% python3 -q
>>> import numpy as np
>>> np.set_printoptions(precision=4, suppress=True, linewidth=200, sign=" ")
>>> def tidy(a):
...     return np.round(a, 4) + 0
... 
>>> K = np.load("test19.npy")
>>> K
array([[  1.1196,  -2.5416,   0.9533,   1.926 ],
       [ -1.4714,   7.7608,  -3.6792,  -4.5758],
       [  0.3811,  -2.1733,   0.7504,   1.2677],
       [  3.24  , -11.7747,   5.4081,   6.5876],
       [  0.685 ,  -3.1754,   1.6872,   1.6361],
       [ -0.9119,   4.5435,  -2.2391,  -3.514 ],
       [  1.431 ,  -5.2002,   2.8406,   2.7641],
       [  0.117 ,  -1.2055,   0.1096,   0.4056],
       [  4.6859, -16.8859,   8.5192,  10.5467],
       [ -2.4068,   8.507 ,  -4.3981,  -5.4681],
       [  2.9563, -12.3859,   6.2444,   7.5894]])
>>> tidy(np.linalg.svd(K, compute_uv=False))
array([ 36.2463,   1.0757,   0.9216,   0.7936])
>>> tidy(K.mean(axis=0))
array([ 0.8933, -3.1392,  1.4724,  1.7423])
>>> tidy(K.sum(axis=1))
array([ 1.4573, -1.9656,  0.2259,  3.461 ,  0.8329, -2.1215,  1.8355, -0.5733,  6.8659, -3.766 ,  4.4042])
>>> np.abs(K).max()
np.float64(16.8859)
>>> z = K[:, 1] > np.median(K[:, 1])
>>> f = K[z].mean(axis=0) - K[~z].mean(axis=0)
>>> tidy((((K - K.mean(axis=0)) @ f > 0) == z).mean())
np.float64(0.9091)
>>> tidy(f)
array([-3.2114, 12.1471, -6.1667, -7.5519])
>>> np.argsort(-np.abs(f).round(6), kind="stable")
array([ 1,  3,  2,  0])
>>> ((K - K.mean(axis=0)) @ f > 0).astype(int)
array([ 1,  1,  1,  0,  0,  1,  0,  1,  0,  1,  0])
>>> Xc = (K - K.mean(axis=0)) / K.std(axis=0)
>>> tidy(Xc.std(axis=0))
array([ 1.,  1.,  1.,  1.])
>>> b = np.linalg.lstsq(np.delete(Xc, 2, axis=1), Xc[:, 2])[0]
>>> np.abs(b).argmax()
np.int64(1)
>>> G = np.cov(K, rowvar=False)
>>> np.argwhere(np.triu(np.abs(np.corrcoef(K.T)) > 0.8, 1))
array([[ 0,  1],
       [ 0,  2],
       [ 0,  3],
       [ 1,  2],
       [ 1,  3],
       [ 2,  3]])
>>> tidy(np.corrcoef(K.T))
array([[ 1.    , -0.9907,  0.9905,  0.9913],
       [-0.9907,  1.    , -0.9978, -0.9977],
       [ 0.9905, -0.9978,  1.    ,  0.9961],
       [ 0.9913, -0.9977,  0.9961,  1.    ]])
>>> tidy(K.std(axis=0))
array([ 2.0257,  7.8149,  3.8994,  4.8413])
